% ipython --no-banner

In [1]: import numpy as np

In [2]: from numpy import linalg as LA

In [3]: np.set_printoptions(precision=3, suppress=True, linewidth=140)

In [4]: rnd = lambda a: np.round(a, 3) + 0

In [5]: M = np.loadtxt("case11.csv", delimiter=",")

In [6]: rnd(M)
Out[6]: 
array([[ 0.72 ,  1.742,  0.149,  3.123, -2.503,  0.215, -1.831,  1.418],
       [-0.636,  1.981, -0.251, -1.506,  3.642, -2.099,  0.484, -0.656],
       [-0.781, -0.334, -0.214, -2.834,  3.348, -1.077,  1.485, -1.275],
       [-0.45 ,  2.953, -0.23 , -0.512,  3.207, -2.326, -0.158, -0.201],
       [ 0.671,  2.202,  0.119,  3.114, -2.094, -0.114, -1.891,  1.419],
       [-0.744, -1.443, -0.165, -3.098,  2.728, -0.415,  1.776, -1.404],
       [ 0.089, -3.756,  0.153, -1.028, -1.923,  2.18 ,  1.053, -0.498],
       [ 0.72 ,  1.748,  0.148,  3.123, -2.498,  0.211, -1.832,  1.419],
       [-0.105,  3.74 , -0.157,  0.968,  1.988, -2.197, -1.02 ,  0.471],
       [ 0.355,  3.526, -0.017,  2.488, -0.148, -1.341, -1.761,  1.151],
       [ 0.307,  3.617, -0.034,  2.356,  0.101, -1.467, -1.707,  1.092],
       [ 0.764,  1.079,  0.184,  3.039, -2.967,  0.645, -1.695,  1.374],
       [-0.171,  3.658, -0.173,  0.71 ,  2.248, -2.259, -0.877,  0.354],
       [-0.574, -2.796, -0.071, -2.99 ,  1.422,  0.592,  1.913, -1.369],
       [-0.739, -1.515, -0.161, -3.106,  2.676, -0.367,  1.79 , -1.409],
       [ 0.029, -3.8  ,  0.137, -1.253, -1.673,  2.107,  1.173, -0.599],
       [ 0.522, -2.646,  0.24 ,  0.873, -3.404,  2.276, -0.068,  0.366],
       [-0.235,  3.551, -0.188,  0.448,  2.491, -2.304, -0.73 ,  0.236],
       [-0.748,  0.827, -0.244, -2.305,  3.672, -1.654,  1.053, -1.027],
       [ 0.756,  1.236,  0.176,  3.068, -2.869,  0.548, -1.731,  1.389],
       [-0.63 , -2.483, -0.097, -3.074,  1.8  ,  0.332,  1.911, -1.404],
       [ 0.779,  0.619,  0.203,  2.925, -3.219,  0.918, -1.572,  1.319],
       [ 0.031,  3.821, -0.121,  1.467,  1.417, -2.023, -1.285,  0.696],
       [ 0.649, -1.891,  0.251,  1.58 , -3.66 ,  2.07 , -0.534,  0.691],
       [-0.616,  2.121, -0.249, -1.386,  3.609, -2.142,  0.403, -0.601],
       [ 0.776, -0.188,  0.23 ,  2.628, -3.534,  1.351, -1.306,  1.177],
       [-0.363, -3.508,  0.014, -2.511,  0.192,  1.318,  1.77 , -1.161],
       [-0.568, -2.825, -0.068, -2.98 ,  1.384,  0.617,  1.911, -1.365],
       [-0.557, -2.878, -0.063, -2.96 ,  1.313,  0.664,  1.909, -1.356],
       [-0.73 ,  1.089, -0.247, -2.15 ,  3.699, -1.767,  0.937, -0.954],
       [ 0.781,  0.483,  0.209,  2.884, -3.283,  0.995, -1.531,  1.299],
       [ 0.127, -3.716,  0.163, -0.881, -2.078,  2.22 ,  0.973, -0.432],
       [-0.353,  3.272, -0.213, -0.062,  2.905, -2.343, -0.431,  0.004]])

In [7]: # rank 2

In [8]: Uu, sig, vt = LA.svd(M, full_matrices=False)

In [9]: Uu.shape, sig.shape, vt.shape
Out[9]: ((33, 8), (8,), (8, 8))

In [10]: rnd(sig)
Out[10]: array([21.348, 19.216,  0.   ,  0.   ,  0.   ,  0.   ,  0.   ,  0.   ])

In [11]: rnd(sig / sig[0])
Out[11]: array([1. , 0.9, 0. , 0. , 0. , 0. , 0. , 0. ])

In [12]: rnd(np.cumsum(sig ** 2) / np.sum(sig ** 2))
Out[12]: array([0.552, 1.   , 1.   , 1.   , 1.   , 1.   , 1.   , 1.   ])

In [13]: r = LA.matrix_rank(M)

In [14]: r
Out[14]: np.int64(2)

In [15]: ns = LA.svd(M)[2][r:].T

In [16]: LA.matrix_rank(M.T @ M), LA.matrix_rank(M @ M.T)
Out[16]: (np.int64(2), np.int64(2))

In [17]: np.allclose(M @ ns, 0)
Out[17]: True

In [18]: data = np.load("layer12.npy")

In [19]: rnd(data)
Out[19]: 
array([[ -4.525,   5.546,  -3.005,  -8.628,  -8.311,  11.369,  -2.258,   8.333],
       [ -2.496,   1.93 , -11.029, -18.319,   3.661,  18.036,  -8.617,  12.442],
       [ -8.567,  -0.945,   5.982,  15.497,  -3.002, -12.916,  -1.028, -27.567],
       [  0.381, -20.22 ,   9.51 ,  -2.755,  13.375,   8.892,   5.645,  -5.974],
       [  2.312,   7.113, -11.414, -15.196,   2.448,  11.619,  -6.859,  15.834],
       [  1.974,  11.106,   2.068,  12.532,  -7.262, -16.032,   1.925,  -7.976],
       [  3.793,   0.135,   2.811,   4.714,   2.862,  -6.319,   2.661,  -3.689],
       [  2.721,   2.654,  -3.822, -10.444,   0.404,   9.916,  -0.776,  13.415],
       [-11.458,   8.127,  -5.634,   7.644,  -4.518,  -8.485, -10.516, -22.766],
       [ -0.708,  -3.984,   9.431,   6.604,  -3.021,  -2.658,   6.686,  -6.49 ],
       [ -4.497,   7.432,  -6.924,   6.061,   1.995, -10.374,  -9.199, -16.806],
       [  4.539, -11.707,  -0.914, -11.594,  15.188,  12.183,   0.009,   6.871],
       [  4.905,  10.769,  -3.698,   5.139,  -0.731, -11.302,  -1.527,  -1.121],
       [  4.288,  -5.377,  15.95 ,  21.285,   0.574, -20.087,  11.752, -18.798],
       [ -5.   ,   2.385, -10.903,  -8.584,   6.101,   6.471, -11.43 ,  -3.908],
       [  8.382, -14.347,   4.554, -11.746,  13.594,  14.06 ,   6.57 ,  13.982],
       [ -0.611, -17.621,   4.547,   0.955,  18.029,   1.377,  -0.169, -15.686],
       [  4.908,  23.346, -10.909,  -1.561, -10.122,  -6.84 ,  -4.842,  12.415],
       [ -4.368,   5.146, -16.271, -13.994,   7.634,   9.944, -15.036,   1.324],
       [ -1.076,  20.309,  -6.728,   8.989, -10.726, -15.403,  -5.583,  -6.59 ],
       [  2.839, -15.608,  -3.223, -32.94 ,  11.428,  39.444,   0.844,  31.972],
       [  3.539, -18.649,   6.254, -12.1  ,  13.271,  17.707,   5.763,   8.617],
       [  4.01 , -10.303,   2.921,  -3.231,  12.035,   3.893,   2.308,  -0.735],
       [ -1.931,  20.915,   0.373,  10.162, -21.123, -12.053,   1.445,  -0.506],
       [  2.534,  12.461, -12.764,  -9.521,   0.533,   3.31 ,  -8.274,  10.675],
       [ 19.91 ,  25.188,   2.724,  17.817, -11.194, -30.389,  10.929,  11.989],
       [ -0.903,   5.073,  -6.419,  -0.588,   3.373,  -2.989,  -6.44 ,  -5.311],
       [ -1.517,  -5.469,   5.267,   4.407,   2.863,  -2.069,   2.184,  -9.835],
       [  6.117,  34.4  ,  -7.965,  13.759, -19.577, -25.434,  -2.271,   3.349],
       [  3.428,   4.348,  10.259,  17.218,  -6.556, -17.783,   8.515, -10.861],
       [ -5.098,   9.304, -19.77 , -21.144,   3.086,  17.524, -16.47 ,  11.494],
       [  7.722,   0.012,   5.119,  -1.023,  -0.344,   0.899,   7.725,  10.75 ],
       [ 11.563,   1.206,  -3.09 ,  -1.792,  11.498,  -4.994,   0.902,   6.85 ],
       [  4.403,  -2.058, -12.003, -11.016,  18.294,   4.647,  -9.684,   2.132],
       [ -8.956, -13.884,   8.842, -10.099,  -3.641,  22.439,   4.647,   2.71 ],
       [ -8.616,   5.713,  -0.143,   2.4  ,  -9.647,   0.549,  -3.11 ,  -8.447],
       [  6.858,  -6.565,  13.848,   7.016,  -0.479,  -3.863,  13.355,   1.638]])

In [20]: labels = data[:, 7] > np.median(data[:, 7])

In [21]: u = data[labels].mean(axis=0) - data[~labels].mean(axis=0)

In [22]: ((data - data.mean(axis=0)) @ u > 0).astype(int)
Out[22]: array([1, 1, 0, 0, 1, 0, 0, 1, 0, 0, 0, 1, 0, 0, 1, 1, 0, 1, 1, 0, 1, 1, 1, 0, 1, 0, 0, 0, 0, 0, 1, 1, 1, 1, 1, 0, 0])

In [23]: rnd((((data - data.mean(axis=0)) @ u > 0) == labels).mean())
Out[23]: np.float64(0.838)
